$ python3 -q
>>> import numpy as np
>>> from numpy import linalg as LA
>>> np.set_printoptions(precision=2, suppress=True, linewidth=120)
>>> E = np.loadtxt("out6.csv", delimiter=",")
>>> E
array([[-2.3 , -2.73, -0.9 ],
       [ 0.1 ,  1.76,  0.6 ],
       [ 0.1 , -1.74, -0.6 ],
       [-1.  , -2.15, -0.7 ],
       [ 0.3 , -4.19, -1.4 ],
       [-0.9 , -2.32, -0.8 ],
       [ 0.7 ,  1.46,  0.5 ],
       [-1.7 , -7.82, -2.6 ],
       [ 0.5 ,  3.26,  1.1 ],
       [ 1.1 ,  2.68,  0.9 ],
       [ 1.  , -4.01, -1.3 ],
       [ 0.2 ,  0.04,  0.  ],
       [ 1.9 ,  8.7 ,  2.9 ],
       [ 1.6 , -2.42, -0.8 ],
       [-1.1 , -2.15, -0.7 ],
       [ 0.1 ,  2.69,  0.9 ],
       [-1.1 , -0.28, -0.1 ],
       [ 1.9 ,  0.32,  0.1 ],
       [ 1.3 , -5.12, -1.7 ],
       [-0.9 , -1.72, -0.6 ],
       [ 0.9 , -1.52, -0.5 ],
       [ 1.3 ,  2.36,  0.8 ],
       [ 1.2 ,  1.58,  0.5 ],
       [ 0.8 , -0.62, -0.2 ]])
>>> Uu, sv, VT = LA.svd(E)
>>> sv
array([17.55,  5.14,  0.07])
>>> np.argmax(sv[:-1] / (sv[1:] + 1e-6)) + 1
np.int64(2)
>>> other = Uu[:, :2] @ np.diag(sv[:2]) @ VT[:2]
>>> np.round(LA.norm(E - other, 2), 2), round(float(sv[2]), 2)
(np.float64(0.07), 0.07)
>>> LA.matrix_rank(other)
np.int64(2)
>>> LA.matrix_rank(E, rtol=0.05)
np.int64(2)
>>> print(round(LA.norm(E - other) / LA.norm(E), 2))
0.0
>>> arr = np.load("sample14.npy")
>>> print(arr)
[[0 1 0 1]
 [1 0 1 1]
 [0 1 0 1]
 [1 1 1 0]]
>>> Uu, sv, VT = LA.svd(arr)
>>> V = VT[:(sv > 1e-8).sum()]
>>> rng = np.random.default_rng(827811)
>>> x = arr[1] + 4 * arr[0] + rng.integers(2) * np.eye(4)[3]
>>> print(x)
[1. 4. 1. 6.]
>>> np.round(V.T @ V, 2) + 0
array([[0.5, 0. , 0.5, 0. ],
       [0. , 1. , 0. , 0. ],
       [0.5, 0. , 0.5, 0. ],
       [0. , 0. , 0. , 1. ]])
>>> print(LA.matrix_power(arr, 4))
[[10  9 10  9]
 [ 9 15  9 14]
 [10  9 10  9]
 [ 9 14  9 15]]
>>> print(np.allclose(arr, arr.T))
True
>>> np.round(LA.det(arr), 2)
np.float64(0.0)
>>> (arr - arr.T) / 2
array([[0., 0., 0., 0.],
       [0., 0., 0., 0.],
       [0., 0., 0., 0.],
       [0., 0., 0., 0.]])
>>> arr @ arr
array([[2, 1, 2, 1],
       [1, 3, 1, 2],
       [2, 1, 2, 1],
       [1, 2, 1, 3]])
>>> vals, V = LA.eigh(arr)
>>> LA.eigvalsh(arr + -3 * np.eye(4))
array([-4.56, -4.  , -3.  , -0.44])
>>> vals.sum(), np.trace(arr)
(np.float64(0.0), np.int64(0))
>>> np.abs(V[:, -1]).round(6).argmax()
np.int64(1)
>>> np.round(LA.eigvalsh(arr @ arr), 2) + 0
array([0.  , 1.  , 2.44, 6.56])
>>> (vals > 1e-8).sum(), (vals < -1e-8).sum()
(np.int64(1), np.int64(2))
>>> np.round(V.T @ V, 2) + 0
array([[1., 0., 0., 0.],
       [0., 1., 0., 0.],
       [0., 0., 1., 0.],
       [0., 0., 0., 1.]])
>>> np.round(LA.eigvalsh(arr).min(), 2)
np.float64(-1.56)
>>> print(np.all(LA.eigvalsh(arr) > 0))
False
>>> other = np.array([[2, 3], [0, 0], [2, 1]])
>>> J = np.kron(np.eye(3, dtype=int), other)
>>> J
array([[2, 3, 0, 0, 0, 0],
       [0, 0, 0, 0, 0, 0],
       [2, 1, 0, 0, 0, 0],
       [0, 0, 2, 3, 0, 0],
       [0, 0, 0, 0, 0, 0],
       [0, 0, 2, 1, 0, 0],
       [0, 0, 0, 0, 2, 3],
       [0, 0, 0, 0, 0, 0],
       [0, 0, 0, 0, 2, 1]])
>>> # rows 1 and 4 are equal
>>> other = np.c_[J[:, :4] @ np.array([[9, -6, 2, -6], [4, 3, 0, 1], [2, -7, -9, 1], [2, 3, 0, -2]]), np.array([-1, 1, -2, 0, -2, -1, -2, 0, -1])]
>>> other
array([[ 30,  -3,   4,  -9,  -1],
       [  0,   0,   0,   0,   1],
       [ 22,  -9,   4, -11,  -2],
       [ 10,  -5, -18,  -4,   0],
       [  0,   0,   0,   0,  -2],
       [  6, -11, -18,   0,  -1],
       [  0,   0,   0,   0,  -2],
       [  0,   0,   0,   0,   0],
       [  0,   0,   0,   0,  -1]])
>>> np.round(LA.norm(other - J @ LA.lstsq(J, other)[0], axis=0), 2) + 0
array([0.  , 0.  , 0.  , 0.  , 2.24])
>>> LA.matrix_rank(np.c_[J, other])
np.int64(7)
>>> LA.lstsq(J, other[:, 0])[0]
array([9., 4., 2., 2., 0., 0.])
>>> x = np.array([-5, 4, 1, 3, -1, -2])
>>> J @ (2 * x)
array([  4,   0, -12,  22,   0,  10, -16,   0,  -8])
>>> np.sign((J @ x).round(6))
array([ 1,  0, -1,  1,  0,  1, -1,  0, -1])
>>> print((J @ x).argmax())
3
>>> J @ np.eye(6)[4]
array([0., 0., 0., 0., 0., 0., 2., 0., 2.])
>>> (J * x).sum(axis=1)
array([ 2,  0, -6, 11,  0,  5, -8,  0, -4])
>>> print(J @ np.ones(6))
[5. 0. 3. 5. 0. 3. 5. 0. 3.]
>>> np.einsum("ij,j->i", J, x)
array([ 2,  0, -6, 11,  0,  5, -8,  0, -4])
>>> M = np.load("test17.npy")
>>> M
array([[-0.45, -0.89],
       [-0.89,  0.45]])
>>> # keeps lengths
>>> LA.svd(M, compute_uv=False)
array([1., 1.])
>>> np.round(M @ M.T, 2) + 0
array([[1., 0.],
       [0., 1.]])
>>> np.round(M.T @ M, 2) + 0
array([[1., 0.],
       [0., 1.]])
>>> x = np.array([3, 1])
>>> [p for p in range(1, 25) if np.allclose(LA.matrix_power(M, p), np.eye(2))]
[2, 4, 6, 8, 10, 12, 14, 16, 18, 20, 22, 24]
>>> round(float(LA.norm(x)), 2), round(float(LA.norm(M @ x)), 2)
(3.16, 3.16)
>>> M.T @ (M @ x)
array([3., 1.])
>>> round(float(LA.eigvalsh(M).min()), 2)
-1.0
>>> other = np.array([[2, 0], [3, 0]])
>>> m1 = np.kron(np.eye(2, dtype=int), other)
>>> m1
array([[2, 0, 0, 0],
       [3, 0, 0, 0],
       [0, 0, 2, 0],
       [0, 0, 3, 0]])
>>> m1 @ m1.T
array([[4, 6, 0, 0],
       [6, 9, 0, 0],
       [0, 0, 4, 6],
       [0, 0, 6, 9]])
>>> LA.norm(m1, axis=0)
array([3.61, 0.  , 3.61, 0.  ])
>>> LA.svd(m1, compute_uv=False)
array([3.61, 3.61, 0.  , 0.  ])
>>> r = LA.matrix_rank(m1)
>>> r
np.int64(2)
>>> ns = LA.svd(m1)[2][r:].T
>>> [int(LA.matrix_rank(m1[:, :j + 1])) for j in range(4)]
[1, 1, 2, 2]
>>> ns.shape
(4, 2)
>>> m1 @ ns
array([[0., 0.],
       [0., 0.],
       [0., 0.],
       [0., 0.]])
>>> ns @ ns.T
array([[0., 0., 0., 0.],
       [0., 1., 0., 0.],
       [0., 0., 0., 0.],
       [0., 0., 0., 1.]])
>>> LA.matrix_rank(m1.T @ m1), LA.matrix_rank(m1 @ m1.T)
(np.int64(2), np.int64(2))
>>> m1.sum(axis=0)
array([5, 0, 5, 0])
>>> LA.matrix_rank(m1)
np.int64(2)
>>> np.diff(m1, axis=0)
array([[ 1,  0,  0,  0],
       [-3,  0,  2,  0],
       [ 0,  0,  1,  0]])
>>> m1.shape
(4, 4)
>>> np.unravel_index(np.abs(m1).argmax(), m1.shape)
(np.int64(1), np.int64(0))
>>> print(round(LA.norm(m1), 2))
5.1
>>> print(m1.mean(axis=0))
[1.25 0.   1.25 0.  ]
>>> print(m1.sum(axis=1))
[2 3 2 3]
>>> LA.svd(m1, compute_uv=False)
array([3.61, 3.61, 0.  , 0.  ])
>>> proj = np.triu(np.array([[0, -3, 2, -2], [1, 2, -1, 2], [-3, 2, 1, -2], [-1, 1, 0, -2]]), 1) + np.eye(4)
>>> other = proj @ m1 @ LA.inv(proj)
>>> round(float(LA.det(other)), 2)
0.0
>>> np.trace(other), np.trace(m1)
(np.float64(4.0), np.int64(4))
>>> other
array([[ -7., -21.,  -9.,  10.],
       [  3.,   9.,   7.,   2.],
       [  0.,   0.,  -4.,  -8.],
       [  0.,   0.,   3.,   6.]])
>>> r = LA.matrix_rank(arr)
>>> r
np.int64(3)
>>> ns = LA.svd(arr)[2][r:].T
>>> print([int(LA.matrix_rank(np.delete(arr, i, axis=0))) for i in range(4)])
[3, 2, 3, 2]
>>> np.round(ns @ ns.T, 2) + 0
array([[ 0.5,  0. , -0.5,  0. ],
       [ 0. ,  0. ,  0. ,  0. ],
       [-0.5,  0. ,  0.5,  0. ],
       [ 0. ,  0. ,  0. ,  0. ]])
>>> W0 = np.loadtxt("w.csv", delimiter=",")
>>> W0
array([[ 1.59,  1.15, -0.08, -0.36],
       [-0.87,  1.4 , -0.78,  0.82],
       [-0.72,  0.84,  1.45, -0.81],
       [-0.43,  0.03, -1.13, -1.59]])
>>> LA.norm(W0, axis=0)
array([2., 2., 2., 2.])
>>> round(float(W0[:, 2] @ W0[:, 1]), 2)
-0.0
>>> LA.svd(W0, compute_uv=False)
array([2., 2., 2., 2.])
>>> LA.pinv(W0)
array([[ 0.4 , -0.22, -0.18, -0.11],
       [ 0.29,  0.35,  0.21,  0.01],
       [-0.02, -0.2 ,  0.36, -0.28],
       [-0.09,  0.2 , -0.2 , -0.4 ]])
>>> np.round(W0.T @ W0, 2) + 0
array([[4., 0., 0., 0.],
       [0., 4., 0., 0.],
       [0., 0., 4., 0.],
       [0., 0., 0., 4.]])
